$ python -q
>>> import numpy as np
>>> import numpy.linalg as la
>>> np.set_printoptions(suppress=True, linewidth=140)
>>> E, _ = la.qr(np.array([[-0.3, -0.6, 1.0, -1.8, 0.8],
...     [0.3, 1.2, -0.7, 0.6, -1.2],
...     [-0.3, -2.0, -0.5, 1.6, 0.5],
...     [1.5, 1.1, -0.3, -0.5, -1.4],
...     [0.0, 1.0, -0.3, -1.2, 0.2]]))
>>> E.round(2) + 0
array([[-0.19,  0.12,  0.7 , -0.38, -0.57],
       [ 0.19, -0.39, -0.45,  0.12, -0.77],
       [-0.19,  0.75, -0.51, -0.33, -0.18],
       [ 0.94,  0.25,  0.13, -0.17,  0.  ],
       [ 0.  , -0.45, -0.21, -0.84,  0.22]])
>>> # orthonormal columns
>>> print(np.round(E.sum(axis=1), 2))
[-0.32 -1.3  -0.46  1.16 -1.28]
>>> print(la.matrix_rank(E))
5
>>> print(np.round(E - E[0], 2) + 0)
[[ 0.    0.    0.    0.    0.  ]
 [ 0.38 -0.51 -1.14  0.5  -0.21]
 [ 0.    0.63 -1.2   0.06  0.38]
 [ 1.13  0.13 -0.57  0.22  0.57]
 [ 0.19 -0.57 -0.9  -0.46  0.78]]
>>> np.round(E.mean(axis=0), 2)
array([ 0.15,  0.06, -0.07, -0.32, -0.26])
>>> np.round(E.sum(axis=0), 2)
array([ 0.76,  0.28, -0.34, -1.59, -1.3 ])
>>> print(np.round(la.svd(E, compute_uv=False), 2))
[1. 1. 1. 1. 1.]
>>> round(float(la.norm(E)), 2)
2.24
>>> q, r_ = la.qr(E)
>>> abs(r_[0, 0]), round(la.norm(E[:, 0]), 2)
(np.float64(1.0), np.float64(1.0))
>>> r_.round(2) + 0
array([[1., 0., 0., 0., 0.],
       [0., 1., 0., 0., 0.],
       [0., 0., 1., 0., 0.],
       [0., 0., 0., 1., 0.],
       [0., 0., 0., 0., 1.]])
>>> np.round(q @ r_, 2) + 0
array([[-0.19,  0.12,  0.7 , -0.38, -0.57],
       [ 0.19, -0.39, -0.45,  0.12, -0.77],
       [-0.19,  0.75, -0.51, -0.33, -0.18],
       [ 0.94,  0.25,  0.13, -0.17,  0.  ],
       [ 0.  , -0.45, -0.21, -0.84,  0.22]])
>>> f = np.array([2, 5])
>>> print(np.round(np.convolve(E[4], f), 2))
[ 0.   -0.9  -2.67 -2.71 -3.77  1.08]
>>> np.round(np.correlate(E[4], E[3], "full"), 2) + 0
array([ 0.  ,  0.  ,  0.07, -0.03,  0.  , -0.62, -0.38, -0.74,  0.2 ])
>>> print(round(float(la.det(E.T)), 2))
1.0
>>> np.round(la.det(2 * E), 2), np.round(la.det(E), 2)
(np.float64(32.0), np.float64(1.0))
>>> round(la.eigvals(E).sum().real, 2)
np.float64(-1.04)
>>> f = np.array([0, -1, -1, -1, 3])
>>> Y = E + np.outer(f, np.eye(5)[0])
>>> la.matrix_rank(Y - E)
np.int64(1)
>>> round(la.det(Y) / la.det(E), 2), round(1 + la.solve(E, f)[0], 2)
(np.float64(0.06), np.float64(0.06))
>>> A = np.load("m.npy")
>>> A
array([[ 4, -8, -2],
       [ 0,  0,  0],
       [ 0,  0,  0]])
>>> # row 0 dominates
>>> Y = A[0, 0] * A[1:] - np.outer(A[1:, 0], A[0])
>>> Y
array([[0, 0, 0],
       [0, 0, 0]])
>>> la.matrix_rank(Y), la.matrix_rank(A)
(np.int64(0), np.int64(1))
>>> A[:, 0] / A[0, 0]
array([1., 0., 0.])
>>> la.matrix_rank(A - A[0, 0] * np.eye(3))
np.int64(2)
>>> np.round(np.sort(la.eigvals(A)), 2)
array([0., 0., 4.])
>>> feats = np.load("mat.npy")
>>> feats
array([[ 6., -8., -2.,  7.,  0.],
       [ 8.,  8.,  4.,  8.,  0.],
       [-5., -6., -7., -5.,  0.],
       [-3.,  8., -8.,  0.,  0.],
       [ 0.,  0.,  0.,  0., -3.]])
>>> # 2 blocks once reordered
>>> x0 = np.array([1, 3, 2, 3, 2])
>>> y = feats @ x0
>>> c, lr = np.zeros(5), 1 / la.norm(feats, 2) ** 2
>>> for i in range(3):
...     c -= lr * feats.T @ (feats @ c - y)
...     if i % 1 == 0: print(i, round(la.norm(feats @ c - y), 2))
... 
0 9.92
1 6.58
2 5.78
>>> print(round(float(la.cond(feats)), 2))
24.8
>>> X = np.load("test2.npy")
>>> print(X)
[[0 8]
 [5 2]]
>>> f, r1 = X[0], X[1]
>>> f @ f
np.int64(64)
>>> f @ r1
np.int64(16)
>>> pr = (f @ r1) / (f @ f) * f
>>> (r1 - pr) @ f
np.float64(0.0)
>>> pr
array([0., 2.])
>>> la.matrix_rank(np.outer(f, r1))
np.int64(1)
>>> r1 - pr
array([5., 0.])
>>> print(np.outer(f, r1))
[[ 0  0]
 [40 16]]
>>> P = np.triu(np.array([[3, 1], [1, 3]]), 1) + np.eye(2)
>>> Y = P @ X @ la.inv(P)
>>> np.poly(Y)
array([  1.,  -2., -40.])
>>> print(round(float(la.det(Y)), 2))
-40.0
>>> np.trace(Y), np.trace(X)
(np.float64(2.0), np.int64(2))
>>> f = np.array([3, -3])
>>> Y = X + np.outer(f, np.eye(2)[1])
>>> la.matrix_rank(Y - X)
np.int64(1)
>>> la.matrix_rank(la.inv(Y) - la.inv(X), tol=1e-8)
np.int64(1)
>>> W0 = np.loadtxt("out2.csv", delimiter=",")
>>> W0
array([[0.5 , 0.  , 0.5 , 0.  , 0.  ],
       [0.  , 0.5 , 0.  , 0.5 , 0.  ],
       [0.  , 0.  , 1.  , 0.  , 0.  ],
       [0.5 , 0.  , 0.  , 0.5 , 0.  ],
       [0.  , 0.25, 0.25, 0.  , 0.5 ]])
>>> np.round(la.matrix_power(W0, 2), 2)
array([[0.25, 0.  , 0.75, 0.  , 0.  ],
       [0.25, 0.25, 0.  , 0.5 , 0.  ],
       [0.  , 0.  , 1.  , 0.  , 0.  ],
       [0.5 , 0.  , 0.25, 0.25, 0.  ],
       [0.  , 0.25, 0.38, 0.12, 0.25]])
>>> print(np.round(la.matrix_power(W0, 100), 2) + 0)
[[0. 0. 1. 0. 0.]
 [0. 0. 1. 0. 0.]
 [0. 0. 1. 0. 0.]
 [0. 0. 1. 0. 0.]
 [0. 0. 1. 0. 0.]]
>>> pr = np.eye(5)[4]
>>> for _ in range(7):
...     pr = pr @ W0
...     print(pr.round(2))
... 
[0.   0.25 0.25 0.   0.5 ]
[0.   0.25 0.38 0.12 0.25]
[0.06 0.19 0.44 0.19 0.12]
[0.12 0.12 0.5  0.19 0.06]
[0.16 0.08 0.58 0.16 0.03]
[0.16 0.05 0.66 0.12 0.02]
[0.14 0.03 0.75 0.08 0.01]
>>> f = np.array([-1, 0, 3])
>>> np.cross(W0[1, :3], W0[3, :3])
array([ 0.  ,  0.  , -0.25])
>>> print(np.array([np.convolve(row, f, "same") for row in W0]))
[[ 0.    1.    0.    1.5   0.  ]
 [-0.5   0.    1.    0.    1.5 ]
 [ 0.   -1.    0.    3.    0.  ]
 [ 0.    1.5  -0.5   0.    1.5 ]
 [-0.25 -0.25  0.75  0.25  0.  ]]
>>> x0 = np.array([4, -2, 5, -1, -4])
>>> y = W0 @ x0
>>> c, lr = np.zeros(5), 1 / la.norm(W0, 2) ** 2
>>> for i in range(60):
...     c -= lr * W0.T @ (W0 @ c - y)
...     if i % 10 == 0: print(i, round(la.norm(W0 @ c - y), 2))
... 
0 2.59
10 0.29
20 0.18
30 0.14
40 0.1
50 0.08
>>> round(float(la.cond(W0)), 2)
6.05
>>> rng = np.random.default_rng(99838)
>>> labels = rng.permutation(5)
>>> print(labels)
[4 3 1 2 0]
>>> Y = W0[labels][:, labels]
>>> np.round(np.sort(np.abs(la.eigvals(Y))), 2)
array([0.5, 0.5, 0.5, 0.5, 1. ])
>>> Y
array([[0.5 , 0.  , 0.25, 0.25, 0.  ],
       [0.  , 0.5 , 0.  , 0.  , 0.5 ],
       [0.  , 0.5 , 0.5 , 0.  , 0.  ],
       [0.  , 0.  , 0.  , 1.  , 0.  ],
       [0.  , 0.  , 0.  , 0.5 , 0.5 ]])
>>> print(np.trace(Y))
3.0
